$ ipython --no-banner

In [1]: import numpy as np

In [2]: np.set_printoptions(precision=2, suppress=True, linewidth=160)

In [3]: E = np.loadtxt("x.csv", delimiter=",")

In [4]: E
Out[4]: 
array([[ 3.,  2.,  0., -5., -3.,  0.,  3.,  3.],
       [ 0.,  0.,  2.,  2.,  2., -4.,  3., -2.],
       [ 0.,  0.,  3.,  1.,  3., -1.,  5.,  3.],
       [ 0.,  0.,  0.,  2.,  4.,  0., -2.,  5.],
       [ 0.,  0.,  0.,  0., -4.,  0., -1., -1.],
       [ 0.,  0.,  0.,  0.,  0., -2.,  0., -4.],
       [ 0.,  0.,  0.,  0.,  0.,  0.,  5.,  1.],
       [ 0.,  0.,  0.,  0.,  0.,  0.,  0.,  3.]])

In [5]: round(float(np.linalg.norm(E, 1)), 2), round(float(np.linalg.norm(E, np.inf)), 2)
Out[5]: (22.0, 19.0)

In [6]: np.round(np.linalg.norm(E[4] - E[5]), 2)
Out[6]: np.float64(5.48)

In [7]: round(np.linalg.norm(E, 2), 2)
Out[7]: np.float64(10.24)

In [8]: np.linalg.norm(E, axis=1).argmax()
Out[8]: np.int64(0)

In [9]: round(float(np.linalg.norm(E[4], 1)), 2), np.round(np.linalg.norm(E[4], np.inf), 2)
Out[9]: (6.0, np.float64(4.0))

In [10]: E[4] @ E[5]
Out[10]: np.float64(4.0)

In [11]: np.linalg.norm(E, axis=0)
Out[11]: array([3.  , 2.  , 3.61, 5.83, 7.35, 4.58, 8.54, 8.6 ])

In [12]: np.unique(E.round(6), axis=0).shape
Out[12]: (8, 8)

In [13]: np.abs(np.diag(np.linalg.qr(E)[1])) > 1e-9
Out[13]: array([ True, False,  True,  True,  True,  True,  True,  True])

In [14]: try:
    ...:     np.linalg.inv(E)
    ...: except np.linalg.LinAlgError as e:
    ...:     print(repr(e))
    ...: 
LinAlgError('Singular matrix')

In [15]: np.round(E @ np.linalg.pinv(E) @ E, 2) + 0
Out[15]: 
array([[ 3.,  2.,  0., -5., -3.,  0.,  3.,  3.],
       [ 0.,  0.,  2.,  2.,  2., -4.,  3., -2.],
       [ 0.,  0.,  3.,  1.,  3., -1.,  5.,  3.],
       [ 0.,  0.,  0.,  2.,  4.,  0., -2.,  5.],
       [ 0.,  0.,  0.,  0., -4.,  0., -1., -1.],
       [ 0.,  0.,  0.,  0.,  0., -2.,  0., -4.],
       [ 0.,  0.,  0.,  0.,  0.,  0.,  5.,  1.],
       [ 0.,  0.,  0.,  0.,  0.,  0.,  0.,  3.]])

In [16]: np.round(np.trace(np.linalg.pinv(E) @ E), 2)
Out[16]: np.float64(7.0)

In [17]: Q, _ = np.linalg.qr(np.array([[0.3, 1.0],
    ...:     [0.3, 0.4],
    ...:     [0.3, 0.7],
    ...:     [0.7, 1.2],
    ...:     [-1.9, 0.2],
    ...:     [-0.1, 2.2],
    ...:     [-2.0, 1.9],
    ...:     [0.2, -1.3],
    ...:     [1.1, 1.6],
    ...:     [-0.3, 1.2]]))

In [18]: W0 = Q @ Q.T

In [19]: W0.round(2) + 0
Out[19]: 
array([[ 0.07,  0.04,  0.06,  0.1 , -0.07,  0.13,  0.03, -0.07,  0.15,  0.06],
       [ 0.04,  0.02,  0.03,  0.06, -0.06,  0.06, -0.02, -0.03,  0.08,  0.02],
       [ 0.06,  0.03,  0.04,  0.08, -0.07,  0.09,  0.01, -0.05,  0.11,  0.04],
       [ 0.1 ,  0.06,  0.08,  0.15, -0.15,  0.16, -0.02, -0.08,  0.22,  0.07],
       [-0.07, -0.06, -0.07, -0.15,  0.37,  0.  ,  0.38, -0.03, -0.23,  0.05],
       [ 0.13,  0.06,  0.09,  0.16,  0.  ,  0.28,  0.22, -0.16,  0.22,  0.15],
       [ 0.03, -0.02,  0.01, -0.02,  0.38,  0.22,  0.55, -0.16, -0.06,  0.17],
       [-0.07, -0.03, -0.05, -0.08, -0.03, -0.16, -0.16,  0.1 , -0.11, -0.09],
       [ 0.15,  0.08,  0.11,  0.22, -0.23,  0.22, -0.06, -0.11,  0.32,  0.09],
       [ 0.06,  0.02,  0.04,  0.07,  0.05,  0.15,  0.17, -0.09,  0.09,  0.09]])

In [20]: r = np.linalg.matrix_rank(W0)

In [21]: r
Out[21]: np.int64(2)

In [22]: N = np.linalg.svd(W0)[2][r:].T

In [23]: np.round(N @ N.T, 2) + 0
Out[23]: 
array([[ 0.93, -0.04, -0.06, -0.1 ,  0.07, -0.13, -0.03,  0.07, -0.15, -0.06],
       [-0.04,  0.98, -0.03, -0.06,  0.06, -0.06,  0.02,  0.03, -0.08, -0.02],
       [-0.06, -0.03,  0.96, -0.08,  0.07, -0.09, -0.01,  0.05, -0.11, -0.04],
       [-0.1 , -0.06, -0.08,  0.85,  0.15, -0.16,  0.02,  0.08, -0.22, -0.07],
       [ 0.07,  0.06,  0.07,  0.15,  0.63,  0.  , -0.38,  0.03,  0.23, -0.05],
       [-0.13, -0.06, -0.09, -0.16,  0.  ,  0.72, -0.22,  0.16, -0.22, -0.15],
       [-0.03,  0.02, -0.01,  0.02, -0.38, -0.22,  0.45,  0.16,  0.06, -0.17],
       [ 0.07,  0.03,  0.05,  0.08,  0.03,  0.16,  0.16,  0.9 ,  0.11,  0.09],
       [-0.15, -0.08, -0.11, -0.22,  0.23, -0.22,  0.06,  0.11,  0.68, -0.09],
       [-0.06, -0.02, -0.04, -0.07, -0.05, -0.15, -0.17,  0.09, -0.09,  0.91]])

In [24]: [int(np.linalg.matrix_rank(np.delete(W0, i, axis=0))) for i in range(10)]
Out[24]: [2, 2, 2, 2, 2, 2, 2, 2, 2, 2]

In [25]: N.shape
Out[25]: (10, 8)

In [26]: np.round(W0.ravel(order="F"), 2) + 0
Out[26]: 
array([ 0.07,  0.04,  0.06,  0.1 , -0.07,  0.13,  0.03, -0.07,  0.15,  0.06,  0.04,  0.02,  0.03,  0.06, -0.06,  0.06, -0.02, -0.03,  0.08,  0.02,  0.06,
        0.03,  0.04,  0.08, -0.07,  0.09,  0.01, -0.05,  0.11,  0.04,  0.1 ,  0.06,  0.08,  0.15, -0.15,  0.16, -0.02, -0.08,  0.22,  0.07, -0.07, -0.06,
       -0.07, -0.15,  0.37,  0.  ,  0.38, -0.03, -0.23,  0.05,  0.13,  0.06,  0.09,  0.16,  0.  ,  0.28,  0.22, -0.16,  0.22,  0.15,  0.03, -0.02,  0.01,
       -0.02,  0.38,  0.22,  0.55, -0.16, -0.06,  0.17, -0.07, -0.03, -0.05, -0.08, -0.03, -0.16, -0.16,  0.1 , -0.11, -0.09,  0.15,  0.08,  0.11,  0.22,
       -0.23,  0.22, -0.06, -0.11,  0.32,  0.09,  0.06,  0.02,  0.04,  0.07,  0.05,  0.15,  0.17, -0.09,  0.09,  0.09])

In [27]: np.round(W0.reshape(2, -1), 2) + 0
Out[27]: 
array([[ 0.07,  0.04,  0.06,  0.1 , -0.07,  0.13,  0.03, -0.07,  0.15,  0.06,  0.04,  0.02,  0.03,  0.06, -0.06,  0.06, -0.02, -0.03,  0.08,  0.02,  0.06,
         0.03,  0.04,  0.08, -0.07,  0.09,  0.01, -0.05,  0.11,  0.04,  0.1 ,  0.06,  0.08,  0.15, -0.15,  0.16, -0.02, -0.08,  0.22,  0.07, -0.07, -0.06,
        -0.07, -0.15,  0.37,  0.  ,  0.38, -0.03, -0.23,  0.05],
       [ 0.13,  0.06,  0.09,  0.16,  0.  ,  0.28,  0.22, -0.16,  0.22,  0.15,  0.03, -0.02,  0.01, -0.02,  0.38,  0.22,  0.55, -0.16, -0.06,  0.17, -0.07,
        -0.03, -0.05, -0.08, -0.03, -0.16, -0.16,  0.1 , -0.11, -0.09,  0.15,  0.08,  0.11,  0.22, -0.23,  0.22, -0.06, -0.11,  0.32,  0.09,  0.06,  0.02,
         0.04,  0.07,  0.05,  0.15,  0.17, -0.09,  0.09,  0.09]])

In [28]: t3 = W0.reshape(10, 2, -1)

In [29]: t3.shape
Out[29]: (10, 2, 5)

In [30]: np.swapaxes(t3, 1, 2)[6]
Out[30]: 
array([[ 0.03,  0.22],
       [-0.02,  0.55],
       [ 0.01, -0.16],
       [-0.02, -0.06],
       [ 0.38,  0.17]])
